$ ipython --no-banner

In [1]: import numpy as np

In [2]: np.set_printoptions(precision=3, suppress=True, linewidth=160, sign=" ")

In [3]: def rnd(a):
   ...:     return np.round(a, 3) + 0
   ...: 

In [4]: J = np.array([[0.1, 1.2, 0.0], [1.1, -1.4, -1.0], [-1.0, -0.3, -1.0]])

In [5]: J[:, 0] *= 20

In [6]: J
Out[6]: 
array([[  2. ,   1.2,   0. ],
       [ 22. ,  -1.4,  -1. ],
       [-20. ,  -0.3,  -1. ]])

In [7]: rng = np.random.default_rng(3708)

In [8]: labels = rng.permutation(3)

In [9]: labels
Out[9]: array([ 2,  1,  0])

In [10]: out = J[labels][:, labels]

In [11]: rnd(np.trace(out))
Out[11]: np.float64(-0.4)

In [12]: rnd(np.sort(np.abs(np.linalg.eigvals(out))))
Out[12]: array([ 1.94 ,  4.494,  6.034])

In [13]: out
Out[13]: 
array([[ -1. ,  -0.3, -20. ],
       [ -1. ,  -1.4,  22. ],
       [  0. ,   1.2,   2. ]])

In [14]: q, r_ = np.linalg.qr(J)

In [15]: np.trace(q @ q.T)
Out[15]: np.float64(3.0)

In [16]: q.shape, r_.shape
Out[16]: ((3, 3), (3, 3))

In [17]: rnd(np.abs(np.diag(r_)))
Out[17]: array([ 29.799,   1.71 ,   1.032])

In [18]: left, sv, vt = np.linalg.svd(J)

In [19]: np.argmax(sv[:-1] / (sv[1:] + 1e-6)) + 1
Out[19]: np.int64(1)

In [20]: out = left[:, :1] @ np.diag(sv[:1]) @ vt[:1]

In [21]: rnd(out)
Out[21]: 
array([[  1.968,  -0.05 ,  -0.005],
       [ 22.024,  -0.557,  -0.051],
       [-19.977,   0.506,   0.046]])

In [22]: rnd(np.abs(J - out).max())
Out[22]: np.float64(1.25)

In [23]: rnd(np.linalg.norm(J - out) / np.linalg.norm(J))
Out[23]: np.float64(0.074)

In [24]: np.linalg.matrix_rank(out)
Out[24]: np.int64(1)

In [25]: [round(float(x), 3) for x in np.linalg.svd(out, compute_uv=False)[:3]]
Out[25]: [29.809, 0.0, 0.0]

In [26]: q, V = np.linalg.qr(J[:, :2])[0], np.linalg.qr(J[:, 2:])[0]

In [27]: sv = np.linalg.svd(q.T @ V, compute_uv=False)

In [28]: rnd(np.linalg.norm(q @ q.T - V @ V.T, 2))
Out[28]: np.float64(1.0)

In [29]: (sv > 0.9).sum()
Out[29]: np.int64(0)

In [30]: rnd(sv)
Out[30]: array([ 0.684])

In [31]: m1 = np.load("data.npy")

In [32]: m1
Out[32]: 
array([[ 2.447, -4.296, -5.65 ],
       [ 4.237,  2.777, -6.6  ],
       [-0.274, -7.609,  0.909],
       [ 2.814,  3.546, -5.726],
       [-1.432, -5.907,  2.35 ],
       [ 4.436, -0.555, -4.493],
       [ 3.741,  4.102, -6.511],
       [ 5.976, -1.089, -4.586],
       [-1.755, -4.68 ,  1.234],
       [ 0.453, -7.621,  1.41 ],
       [ 4.411, -2.407, -5.486],
       [ 4.237, -2.07 , -4.576],
       [ 3.222,  3.548, -8.545],
       [ 3.637,  0.977, -6.755],
       [ 7.691, -1.954, -4.605],
       [ 3.732, -1.897, -5.304],
       [-0.822, -9.071,  0.469],
       [-2.002, -7.035, -0.237],
       [ 5.688, -2.371, -5.866],
       [ 5.668, -1.385, -5.265]])

In [33]: Xs = m1 - m1.mean(axis=0)

In [34]: left, sv, vt = np.linalg.svd(Xs, full_matrices=False)

In [35]: rnd(sv)
Out[35]: array([ 23.734,   8.729,   4.751])

In [36]: print(np.linalg.matrix_rank(Xs))
3

In [37]: rnd((sv ** 2).sum() ** 2 / (sv ** 4).sum())
Out[37]: np.float64(1.354)

In [38]: np.abs(left[:, 0]).argmax()
Out[38]: np.int64(16)

In [39]: print(np.searchsorted(np.cumsum(sv ** 2) / (sv ** 2).sum(), 0.9) + 1)
2

In [40]: f, v = m1[11], m1[8]

In [41]: rnd(f @ f)
Out[41]: np.float64(43.177)

In [42]: rnd(f @ v)
Out[42]: np.float64(-3.395)

In [43]: p = (f @ v) / (f @ f) * f

In [44]: rnd(np.outer(f, v))
Out[44]: 
array([[ -7.436, -19.829,   5.228],
       [  3.633,   9.688,  -2.554],
       [  8.031,  21.416,  -5.647]])

In [45]: rnd(np.linalg.norm(f + v) ** 2 + np.linalg.norm(f - v) ** 2)
Out[45]: np.float64(139.364)

In [46]: hat = m1 @ np.linalg.solve(m1.T @ m1, m1.T)

In [47]: print(rnd(np.trace(hat)))
3.0

In [48]: print(np.linalg.matrix_rank(np.eye(20) - hat))
17

In [49]: np.allclose(hat @ hat, hat)
Out[49]: True

In [50]: K = np.array([[-2.0, 0.0, -3.0], [0.0, -2.0, 0.0], [-3.0, 0.0, -2.0]])

In [51]: x = np.array([3, 3, 2])

In [52]: a = np.maximum(K @ x, 0)

In [53]: np.maximum(K @ (3 * x), 0)
Out[53]: array([ 0.,  0.,  0.])

In [54]: K.T @ a
Out[54]: array([ 0.,  0.,  0.])

In [55]: K @ K
Out[55]: 
array([[ 13.,   0.,  12.],
       [  0.,   4.,   0.],
       [ 12.,   0.,  13.]])

In [56]: w, V = np.linalg.eigh(K)

In [57]: x = np.array([8, 4, 3])

In [58]: rnd(np.linalg.eigvalsh(K[1:, 1:]))
Out[58]: array([-2., -2.])

In [59]: rnd(V * np.abs(w) @ V.T)
Out[59]: 
array([[ 3.,  0.,  2.],
       [ 0.,  2.,  0.],
       [ 2.,  0.,  3.]])

In [60]: hat = np.triu(np.array([[5, -3, 2], [4, 0, 2], [5, -5, 4]]), 1) + np.eye(3)

In [61]: out = hat @ K @ np.linalg.inv(hat)

In [62]: out
Out[62]: 
array([[ -8., -18.,  45.],
       [ -6., -20.,  48.],
       [ -3.,  -9.,  22.]])

In [63]: x = np.array([3, -3, 2])

In [64]: a = np.maximum(out @ x, 0)

In [65]: out.T @ a
Out[65]: array([-1974., -5478., 13388.])

In [66]: np.maximum(out @ (3 * x), 0)
Out[66]: array([ 360.,  414.,  186.])

In [67]: a
Out[67]: array([ 120.,  138.,   62.])

In [68]: np.flatnonzero(a > 1e-9)
Out[68]: array([ 0,  1,  2])

In [69]: np.maximum(out @ x, 0) - np.maximum(-out @ x, 0)
Out[69]: array([ 120.,  138.,   62.])

In [70]: np.tanh(out @ x)
Out[70]: array([ 1.,  1.,  1.])

In [71]: out * (a > 1e-9)[:, None]
Out[71]: 
array([[ -8., -18.,  45.],
       [ -6., -20.,  48.],
       [ -3.,  -9.,  22.]])

In [72]: mat = np.load("x.npy")

In [73]: rnd(mat)
Out[73]: 
array([[-0.745, -0.477,  0.467],
       [-0.331, -0.343, -0.879],
       [ 0.579, -0.809,  0.098]])

In [74]: x = np.array([5, 1, 4])

In [75]: rnd(mat @ (2 * x))
Out[75]: array([ -4.669, -11.029,   4.956])

In [76]: rnd(np.einsum("ij,j->i", mat, x))
Out[76]: array([-2.335, -5.514,  2.478])

In [77]: rnd((mat * x).sum(axis=1))
Out[77]: array([-2.335, -5.514,  2.478])

In [78]: print(np.linalg.norm(mat @ x) <= np.linalg.norm(mat, 2) * np.linalg.norm(x) + 1e-9)
True

In [79]: rnd(np.abs(np.linalg.eigvals(mat)).max())
Out[79]: np.float64(1.0)

In [80]: rnd(np.trace(mat))
Out[80]: np.float64(-0.99)

In [81]: rnd(np.linalg.matrix_power(mat, 4))
Out[81]: 
array([[ 0.933,  0.269,  0.24 ],
       [-0.3  ,  0.948,  0.104],
       [-0.2  , -0.169,  0.965]])

In [82]: rnd((mat + mat.T) / 2)
Out[82]: 
array([[-0.745, -0.404,  0.523],
       [-0.404, -0.343, -0.844],
       [ 0.523, -0.844,  0.098]])

In [83]: rnd((mat - mat.T) / 2)
Out[83]: 
array([[ 0.   , -0.073, -0.056],
       [ 0.073,  0.   , -0.035],
       [ 0.056,  0.035,  0.   ]])

In [84]: F = np.loadtxt("arr.csv", delimiter=",")

In [85]: print(F)
[[ 1.  0.]
 [ 1.  1.]]

In [86]: # triangular: eigenvalues sit on the diagonal

In [87]: rnd(np.linalg.det(F.T))
Out[87]: np.float64(1.0)

In [88]: np.einsum("ii->", F)
Out[88]: np.float64(2.0)

In [89]: print(rnd(np.linalg.det(2 * F)), rnd(np.linalg.det(F)))
4.0 1.0

In [90]: rnd(np.linalg.det(F[::-1]))
Out[90]: np.float64(-1.0)

In [91]: print(rnd(np.linalg.eigvals(F).sum().real))
2.0

In [92]: E = np.load("a.npy")

In [93]: print(E)
[[  2.066   0.725  -3.13 ]
 [  2.329   0.771  -3.397]
 [ -8.707  -2.888  13.079]
 [  1.169   0.373  -1.747]
 [  0.185   0.078  -0.338]
 [  0.142  -0.036  -0.151]
 [ -1.615  -0.541   2.41 ]
 [ -6.155  -2.052   9.24 ]
 [  6.569   2.191  -9.864]
 [-11.512  -3.804  17.251]
 [  2.586   0.873  -3.896]
 [  3.598   1.173  -5.371]
 [ -7.971  -2.617  11.935]
 [ -2.857  -0.961   4.317]
 [ -2.739  -0.919   3.982]]

In [94]: x = np.array([3, 3, 4])

In [95]: rhs = E @ x

In [96]: rnd(np.linalg.solve(E.T @ E, E.T @ rhs))
Out[96]: array([ 3.,  3.,  4.])

In [97]: rnd(np.linalg.pinv(E) @ E)
Out[97]: 
array([[ 1.,  0.,  0.],
       [ 0.,  1.,  0.],
       [ 0.,  0.,  1.]])

In [98]: print(rnd(np.linalg.lstsq(E, rhs)[0]))
[ 3.  3.  4.]

In [99]: rhs = rhs + 0.05 * rng.normal(size=15)

In [100]: rnd(rhs)
Out[100]: array([ -4.173,  -4.342,  17.561,  -2.369,  -0.622,  -0.238,   3.155,  12.306, -13.155,  23.054,  -5.292,  -7.068,  15.994,   5.799,   4.852])

In [101]: beta, *_ = np.linalg.lstsq(E, rhs)

In [102]: rnd(beta)
Out[102]: array([ 3.751,  2.714,  4.438])

In [103]: beta.round()
Out[103]: array([ 4.,  3.,  4.])

In [104]: Z = E[[8, 5]].astype(float)

In [105]: for _ in range(5):
     ...:     labels = np.linalg.norm(E[:, None] - Z, axis=-1).argmin(axis=1)
     ...:     Z = np.array([E[labels == j].mean(axis=0) for j in range(2)])
     ...: 

In [106]: labels
Out[106]: array([ 0,  0,  1,  0,  0,  0,  0,  1,  0,  1,  0,  0,  1,  1,  1])

In [107]: np.bincount(labels)
Out[107]: array([ 9,  6])

In [108]: rnd(Z[1] - Z[0])
Out[108]: array([-8.549, -2.83 , 12.799])
